% ipython --no-banner

In [1]: import numpy as np

In [2]: np.set_printoptions(precision=1, suppress=True, linewidth=140)

In [3]: def rd(a):
   ...:     return np.round(a, 1) + 0
   ...: 

In [4]: K = np.load("block19.npy")

In [5]: K
Out[5]: 
array([[0, 0, 0, 0, 0, 0, 0, 0, 1, 0, 0, 0, 0, 0, 0, 0],
       [0, 0, 0, 0, 0, 0, 0, 0, 0, 1, 0, 0, 0, 0, 0, 0],
       [0, 0, 0, 0, 0, 0, 0, 0, 0, 0, 0, 0, 1, 0, 0, 0],
       [0, 1, 0, 0, 0, 0, 0, 0, 0, 0, 0, 0, 0, 0, 0, 0],
       [0, 0, 0, 0, 0, 0, 1, 0, 0, 0, 0, 0, 0, 0, 0, 0],
       [0, 0, 0, 0, 0, 0, 0, 0, 0, 0, 0, 0, 0, 1, 0, 0],
       [0, 0, 0, 0, 0, 0, 0, 0, 0, 0, 0, 1, 0, 0, 0, 0],
       [0, 0, 0, 0, 1, 0, 0, 0, 0, 0, 0, 0, 0, 0, 0, 0],
       [0, 0, 0, 1, 0, 0, 0, 0, 0, 0, 0, 0, 0, 0, 0, 0],
       [1, 0, 0, 0, 0, 0, 0, 0, 0, 0, 0, 0, 0, 0, 0, 0],
       [0, 0, 1, 0, 0, 0, 0, 0, 0, 0, 0, 0, 0, 0, 0, 0],
       [0, 0, 0, 0, 0, 0, 0, 0, 0, 0, 0, 0, 0, 0, 1, 0],
       [0, 0, 0, 0, 0, 1, 0, 0, 0, 0, 0, 0, 0, 0, 0, 0],
       [0, 0, 0, 0, 0, 0, 0, 0, 0, 0, 1, 0, 0, 0, 0, 0],
       [0, 0, 0, 0, 0, 0, 0, 1, 0, 0, 0, 0, 0, 0, 0, 0],
       [0, 0, 0, 0, 0, 0, 0, 0, 0, 0, 0, 0, 0, 0, 0, 1]])

In [6]: rd(np.sort(np.abs(np.linalg.eigvals(K)))[::-1])
Out[6]: array([1., 1., 1., 1., 1., 1., 1., 1., 1., 1., 1., 1., 1., 1., 1., 1.])

In [7]: K @ np.ones(16)
Out[7]: array([1., 1., 1., 1., 1., 1., 1., 1., 1., 1., 1., 1., 1., 1., 1., 1.])

In [8]: K.sum(axis=1)
Out[8]: array([1, 1, 1, 1, 1, 1, 1, 1, 1, 1, 1, 1, 1, 1, 1, 1])

In [9]: p = np.eye(16)[4]

In [10]: for _ in range(7):
    ...:     p = p @ K
    ...:     print(p.round(1))
    ...: 
[0. 0. 0. 0. 0. 0. 1. 0. 0. 0. 0. 0. 0. 0. 0. 0.]
[0. 0. 0. 0. 0. 0. 0. 0. 0. 0. 0. 1. 0. 0. 0. 0.]
[0. 0. 0. 0. 0. 0. 0. 0. 0. 0. 0. 0. 0. 0. 1. 0.]
[0. 0. 0. 0. 0. 0. 0. 1. 0. 0. 0. 0. 0. 0. 0. 0.]
[0. 0. 0. 0. 1. 0. 0. 0. 0. 0. 0. 0. 0. 0. 0. 0.]
[0. 0. 0. 0. 0. 0. 1. 0. 0. 0. 0. 0. 0. 0. 0. 0.]
[0. 0. 0. 0. 0. 0. 0. 0. 0. 0. 0. 1. 0. 0. 0. 0.]

In [11]: M = np.loadtxt("case16.csv", delimiter=",")

In [12]: M
Out[12]: 
array([[ 0.6, -0.9,  2.1,  2.5, -4.3],
       [ 1.6, -5.5,  1.3,  1.2, -2.8],
       [ 2.9, -5. ,  5. ,  2.4, -3.6],
       [ 1.6, -6.2,  1.9,  2.7, -0.6],
       [ 1.6,  2.8,  1. ,  0.2, -3.8],
       [ 1.3,  0.3,  1.6,  1.6, -3.7],
       [ 0.6, -5.7,  2.9,  2.4, -1.1],
       [ 2.7, -6.3,  1.6,  0.3, -2.8],
       [ 2.8, -4.4,  0.8, -0.2, -2.1],
       [ 2.8, -4.7,  2.8, -0.6, -3.3],
       [ 2.4, -5.3,  3.3,  0.8, -0.9],
       [ 3.5,  1.9,  2.2,  3.7, -3.7],
       [ 1.8,  0.3,  2.6,  3.3, -4.4]])

In [13]: C = M[[1, 4]].astype(float)

In [14]: for _ in range(5):
    ...:     labels = np.linalg.norm(M[:, None] - C, axis=-1).argmin(axis=1)
    ...:     C = np.array([M[labels == j].mean(axis=0) for j in range(2)])
    ...: 

In [15]: labels
Out[15]: array([1, 0, 0, 0, 1, 1, 0, 0, 0, 0, 0, 1, 1])

In [16]: rd(C)
Out[16]: 
array([[ 2.2, -5.4,  2.4,  1.1, -2.1],
       [ 1.8,  0.9,  1.9,  2.3, -4. ]])

In [17]: np.abs(C[1] - C[0]).argmax()
Out[17]: np.int64(1)
